% ipython --no-banner

In [1]: import numpy as np

In [2]: from numpy import linalg as LA

In [3]: np.set_printoptions(suppress=True, linewidth=140)

In [4]: m1 = np.load("x.npy")

In [5]: m1
Out[5]: 
array([[-3,  0,  0,  0,  0,  0,  0,  0,  0,  0,  0,  0,  0],
       [ 0,  2,  0,  0,  0,  0,  0,  0,  0,  0,  0,  0,  0],
       [ 3,  2,  3,  0,  0,  0,  0,  0,  0,  0,  0,  0,  0],
       [ 1,  1, -3, -3,  0,  0,  0,  0,  0,  0,  0,  0,  0],
       [-2, -3,  0, -1,  3,  0,  0,  0,  0,  0,  0,  0,  0],
       [ 0,  3, -2, -2,  1, -3,  0,  0,  0,  0,  0,  0,  0],
       [-2, -2,  2,  0,  1,  3, -1,  0,  0,  0,  0,  0,  0],
       [ 2, -1, -3,  2, -3, -1, -3, -2,  0,  0,  0,  0,  0],
       [ 1, -1,  0,  0,  3, -1, -3,  1,  3,  0,  0,  0,  0],
       [-1,  0,  2, -3,  1,  2, -3, -2,  3,  0,  0,  0,  0],
       [ 0,  2,  0, -2,  0,  0, -2, -3, -3,  0,  0,  0,  0],
       [ 2,  0, -3, -2, -1, -3,  0,  3,  1, -3,  2, -3,  0],
       [-3,  1, -3, -3,  2, -2, -3, -2, -3, -3, -2,  3, -3]])

In [6]: # triangular, det is the product of the diagonal

In [7]: LA.matrix_rank(m1 - m1[0, 0] * np.eye(13))
Out[7]: np.int64(12)

In [8]: np.prod(np.diag(m1)), round(float(LA.det(m1)), 2)
Out[8]: (np.int64(0), -0.0)

In [9]: np.round(np.sort(LA.eigvals(m1)), 2)
Out[9]: array([-3., -3., -3., -3., -3., -2., -1.,  0.,  0.,  2.,  3.,  3.,  3.])

In [10]: np.unique(m1.round(6), axis=0).shape
Out[10]: (13, 13)

In [11]: np.abs(np.diag(LA.qr(m1)[1])) > 1e-9
Out[11]: array([ True,  True,  True,  True,  True,  True,  True,  True,  True,  True,  True, False, False])

In [12]: rank = LA.matrix_rank(m1)

In [13]: rank
Out[13]: np.int64(11)

In [14]: N = LA.svd(m1)[2][rank:].T

In [15]: N.shape
Out[15]: (13, 2)

In [16]: LA.matrix_rank(m1.T @ m1), LA.matrix_rank(m1 @ m1.T)
Out[16]: (np.int64(11), np.int64(11))

In [17]: [int(LA.matrix_rank(np.delete(m1, i, axis=0))) for i in range(13)]
Out[17]: [11, 11, 11, 11, 11, 11, 11, 11, 11, 11, 11, 10, 10]

In [18]: [int(LA.matrix_rank(m1[:i])) for i in range(1, len(m1) + 1)]
Out[18]: [1, 2, 3, 4, 5, 6, 7, 8, 9, 9, 9, 10, 11]

In [19]: left, sig, VT = LA.svd(m1)

In [20]: evecs = VT[:(sig > 1e-8).sum()]

In [21]: rng = np.random.default_rng(332)

In [22]: x0 = m1[11] + 3 * m1[7] + rng.integers(2) * np.eye(13)[8]

In [23]: x0
Out[23]: array([  8.,  -3., -12.,   4., -10.,  -6.,  -9.,  -3.,   1.,  -3.,   2.,  -3.,   0.])

In [24]: np.round(np.diag(evecs.T @ evecs), 2)
Out[24]: array([1.  , 1.  , 1.  , 1.  , 1.  , 1.  , 1.  , 1.  , 1.  , 0.82, 0.27, 0.61, 0.3 ])

In [25]: np.allclose(evecs.T @ evecs @ x0, x0)
Out[25]: True

In [26]: np.round(LA.norm(x0 - evecs.T @ evecs @ x0), 2)
Out[26]: np.float64(0.0)

In [27]: mat = np.loadtxt("sample4.csv", delimiter=",")

In [28]: mat
Out[28]: 
array([[ -0.9,  -0.4,   0. ,  -1.4,  -0.3,  -0.9,   0.1],
       [ -0.2,  -1.7,   0.9,   0. ,   1.4,  -0.9,  -1.1],
       [  0.4,  -1.3,  -0.4,   1.2,   1.5,  -0.5,  -0.1],
       [ -0.7,   0.7,  -1.1,  -0.7,   1.4,   0.4,  -2.3],
       [ -2. , -10. ,  -2. , -16. ,  -9. ,  -9. ,   7. ],
       [ -0.1,  -1.2,  -1.4,   0.7,  -0.8,  -0.4,  -0.6],
       [  0.8,  -1.6,   1.1,   0.8,   0.2,  -0.1,  -0.1],
       [ -0.3,   0.1,   0. ,  -0.5,   0.8,  -0.2,   0.3],
       [ -1.3,  -0.5,  -0.7,  -1.1,  -0.1,  -1.9,  -1.6],
       [ -0.2,  -1.1,  -1.2,  -0.5,   0.3,  -0.8,  -0.6],
       [  0.7,  -0.6,  -2.9,  -0.5,  -0.2,  -0.3,  -0.3],
       [ -0.1,  -1. ,  -0.9,   0.1,   0.1,  -0.7,  -1.5],
       [ -1.6,  -0.2,   1.1,  -0.5,  -0.8,   0.8,  -0.6],
       [  2.3,  -1.4,   1.2,  -1.4,   1.9,   1.4,   0. ],
       [ -1.1,  -0.2,   0.7,  -0.1,  -0.6,  -0.2,  -0.5],
       [ -1.6,   2.3,  -0.1,  -0.2,  -0.3,   0.8,   0.2],
       [ -0.6,   0.9,  -0.5,   0.4,   1.5,  -0.5,  -0.6],
       [  1.3,   0.5,  -3. ,  -0.7,  -0.8,  -1. ,   0.9],
       [  1.2,  -0.7,  -0.1,   0.6,   1.1,   0.2,   0. ]])

In [29]: x0 = np.array([-1, 2, 2, 1, -2, 0, -1])

In [30]: target = mat @ x0

In [31]: np.round(LA.solve(mat.T @ mat, mat.T @ target), 2) + 0
Out[31]: array([-1.,  2.,  2.,  1., -2.,  0., -1.])

In [32]: np.round(LA.pinv(mat) @ mat, 2) + 0
Out[32]: 
array([[1., 0., 0., 0., 0., 0., 0.],
       [0., 1., 0., 0., 0., 0., 0.],
       [0., 0., 1., 0., 0., 0., 0.],
       [0., 0., 0., 1., 0., 0., 0.],
       [0., 0., 0., 0., 1., 0., 0.],
       [0., 0., 0., 0., 0., 1., 0.],
       [0., 0., 0., 0., 0., 0., 1.]])

In [33]: target = target + 0.1 * rng.normal(size=19)

In [34]: target.round(2)
Out[34]: 
array([ -0.78,  -3.14,  -5.44,  -1.34, -27.08,  -2.41,  -1.44,  -1.68,  -0.27,  -4.81,  -7.5 ,  -2.22,   5.16,  -7.82,   3.47,   6.35,
        -0.75,  -6.38,  -4.57])

In [35]: beta, *_ = LA.lstsq(mat, target)

In [36]: [round(float(LA.norm(LA.solve(mat.T @ mat + lam * np.eye(7), mat.T @ target))), 2) for lam in (0, 1, 10, 100)]
Out[36]: [3.85, 3.52, 2.66, 1.22]

In [37]: beta.round()
Out[37]: array([-1.,  2.,  2.,  1., -2.,  0., -1.])

In [38]: round(float(LA.norm(target - mat @ beta)), 2)
Out[38]: 0.48

In [39]: beta.round(2)
Out[39]: array([-1.04,  2.02,  1.99,  0.97, -1.95,  0.02, -0.98])

In [40]: np.round(mat.T @ (target - mat @ beta), 2) + 0
Out[40]: array([0., 0., 0., 0., 0., 0., 0.])

In [41]: T = np.stack([mat, -2 * mat, mat[::-1]])

In [42]: (T @ mat.T).shape
Out[42]: (3, 19, 19)

In [43]: LA.matrix_rank(T)
Out[43]: array([7, 7, 7])

In [44]: np.round(T.sum(axis=0), 2)
Out[44]: 
array([[  2.1,  -0.3,  -0.1,   2. ,   1.4,   1.1,  -0.1],
       [  1.5,   2.2,  -3.9,  -0.7,  -2.2,  -0.1,   2. ],
       [ -1. ,   2.2,  -0.1,  -0.8,   0. ,   0. ,  -0.5],
       [ -0.9,   1.6,   1. ,   0.5,  -1.7,   0.4,   2.5],
       [  0.9,   9.8,   2.7,  15.9,   8.4,   8.8,  -7.5],
       [  2.4,  -0.2,   2.6,  -2.1,   2.7,   1.8,   0.6],
       [ -2.4,   1.4,   0. ,  -1.3,  -1. ,   0.9,  -0.5],
       [  0.2,  -1.1,  -0.9,   0.6,  -0.7,  -0.5,  -1.8],
       [  2. ,  -0.1,  -2.2,   0.6,  -0.1,   1.6,   1.3],
       [  0. ,   0. ,   0. ,   0. ,   0. ,   0. ,   0. ],
       [ -2. ,   0.1,   2.2,  -0.6,   0.1,  -1.6,  -1.3],
       [ -0.2,   1.1,   0.9,  -0.6,   0.7,   0.5,   1.8],
       [  2.4,  -1.4,   0. ,   1.3,   1. ,  -0.9,   0.5],
       [ -2.4,   0.2,  -2.6,   2.1,  -2.7,  -1.8,  -0.6],
       [ -0.9,  -9.8,  -2.7, -15.9,  -8.4,  -8.8,   7.5],
       [  0.9,  -1.6,  -1. ,  -0.5,   1.7,  -0.4,  -2.5],
       [  1. ,  -2.2,   0.1,   0.8,   0. ,   0. ,   0.5],
       [ -1.5,  -2.2,   3.9,   0.7,   2.2,   0.1,  -2. ],
       [ -2.1,   0.3,   0.1,  -2. ,  -1.4,  -1.1,   0.1]])

In [45]: LA.matrix_rank(T.reshape(3, -1))
Out[45]: np.int64(2)

In [46]: np.round(LA.norm(T, axis=(1, 2)), 2)
Out[46]: array([26.4, 52.8, 26.4])

In [47]: T.shape
Out[47]: (3, 19, 7)
